>>> import numpy as np
>>> from numpy import linalg as LA
>>> np.set_printoptions(precision=2, suppress=True, linewidth=140, floatmode="fixed")
>>> rng = np.random.default_rng(54)
>>> E = np.array([[-3, 1, 0], [2, -4, 5], [3, 1, -4]]) * (rng.random((3, 3)) < 0.3)
>>> E
array([[-3,  0,  0],
       [ 0, -4,  0],
       [ 0,  1,  0]])
>>> # triangular
>>> [int(LA.matrix_rank(LA.matrix_power(E, p))) for p in range(1, 4)]
[2, 2, 2]
>>> np.sort(LA.eigvals(E))
array([-4.00, -3.00,  0.00])
>>> mat = np.load("run13.npy")
>>> mat
array([[  0,   0,   0],
       [  0,   0,   0],
       [  0,  -6,   0],
       [ -7,   3,   9],
       [  0,   0,   0],
       [ -7,   3,   9],
       [  0,  -6,   0],
       [  0,   0,   0],
       [  0,   0,   0],
       [ -5,  -8,  -3],
       [  0,   0,   0],
       [ -5,  -2,  -3],
       [  0,   0,   0],
       [  0,   0,   0],
       [  0,   0,   0],
       [ -5,  -2,  -3],
       [  0,   0,   0],
       [ -7,   3,   9],
       [ -7,  -3,   9],
       [ -5,  -2,  -3],
       [-12,   1,   6],
       [ -5,  -8,  -3]])
>>> x0 = np.array([1, -3, -1])
>>> target = mat @ x0
>>> LA.lstsq(mat, target)[0]
array([ 1.00, -3.00, -1.00])
>>> LA.solve(mat.T @ mat, mat.T @ target)
array([ 1.00, -3.00, -1.00])
>>> np.round(LA.pinv(mat) @ mat, 2) + 0
array([[1.00, 0.00, 0.00],
       [0.00, 1.00, 0.00],
       [0.00, 0.00, 1.00]])
>>> target = target + 0.02 * rng.normal(size=22)
>>> target.round(2) + 0
array([ -0.01,   0.05,  17.95, -25.01,  -0.02, -25.00,  18.00,  -0.03,   0.02,  21.98,   0.01,   4.02,  -0.02,   0.02,   0.00,   3.99,
         0.02, -24.97,  -6.97,   4.01, -21.01,  21.99])
>>> c, *_ = LA.lstsq(mat, target)
>>> c.round()
array([ 1.00, -3.00, -1.00])
>>> c
array([ 1.00, -3.00, -1.00])
>>> np.round(mat.T @ (target - mat @ c), 2) + 0
array([0.00, 0.00, 0.00])
>>> left, sig, Vt = LA.svd(mat, full_matrices=False)
>>> np.cumsum(sig ** 2) / np.sum(sig ** 2)
array([0.62, 0.93, 1.00])
>>> np.round(np.sqrt((sig ** 2).sum()), 2), round(float(LA.norm(mat)), 2)
(np.float64(33.45), 33.45)
>>> np.round(left.T @ mat @ Vt.T, 2) + 0
array([[26.27,  0.00,  0.00],
       [ 0.00, 18.68,  0.00],
       [ 0.00,  0.00,  8.95]])
>>> sig / sig[0]
array([1.00, 0.71, 0.34])
>>> np.round(left.T @ left, 2) + 0
array([[1.00, 0.00, 0.00],
       [0.00, 1.00, 0.00],
       [0.00, 0.00, 1.00]])
>>> np.abs(Vt[0])
array([0.73, 0.10, 0.68])
>>> np.abs(left[:, 0]).round(6).argmax()
np.int64(20)
>>> (sig > 1e-8).sum()
np.int64(3)
>>> np.round(Vt @ Vt.T, 2) + 0
array([[1.00, 0.00, 0.00],
       [0.00, 1.00, 0.00],
       [0.00, 0.00, 1.00]])
>>> left.shape, sig.shape, Vt.shape
((22, 3), (3,), (3, 3))
>>> M = np.load("m.npy")
>>> M
array([[-0.98, -0.18],
       [-0.18,  0.98]])
>>> # symmetric
>>> evals, vecs = LA.eigh(M)
>>> x0 = np.array([2, 3])
>>> round(float(x0 @ M @ x0), 2)
2.77
>>> X = np.load("arr.npy")
>>> X
array([[ 4.52,  6.52, -2.52],
       [ 5.07,  7.07, -3.07],
       [ 5.26,  7.26, -3.26],
       [ 6.45,  8.45, -4.45],
       [ 2.27,  4.27, -0.27],
       [ 0.16,  2.16,  1.84],
       [-2.75, -0.75,  4.75],
       [-2.02, -0.02,  4.02],
       [ 8.12, 10.12, -6.12],
       [ 1.69,  3.69,  0.31],
       [-7.46, -5.46,  9.46],
       [ 1.63,  3.63,  0.37],
       [ 3.68,  5.68, -1.68],
       [ 4.62,  6.62, -2.62]])
>>> # null space of dimension 1
>>> gram = np.cov(X, rowvar=False)
>>> np.polyfit(X[:, 1], X[:, 2], 1)
array([-1.00,  4.00])
>>> np.corrcoef(X.T)
array([[ 1.00,  1.00, -1.00],
       [ 1.00,  1.00, -1.00],
       [-1.00, -1.00,  1.00]])
>>> gram
array([[ 17.27,  17.27, -17.27],
       [ 17.27,  17.27, -17.27],
       [-17.27, -17.27,  17.27]])
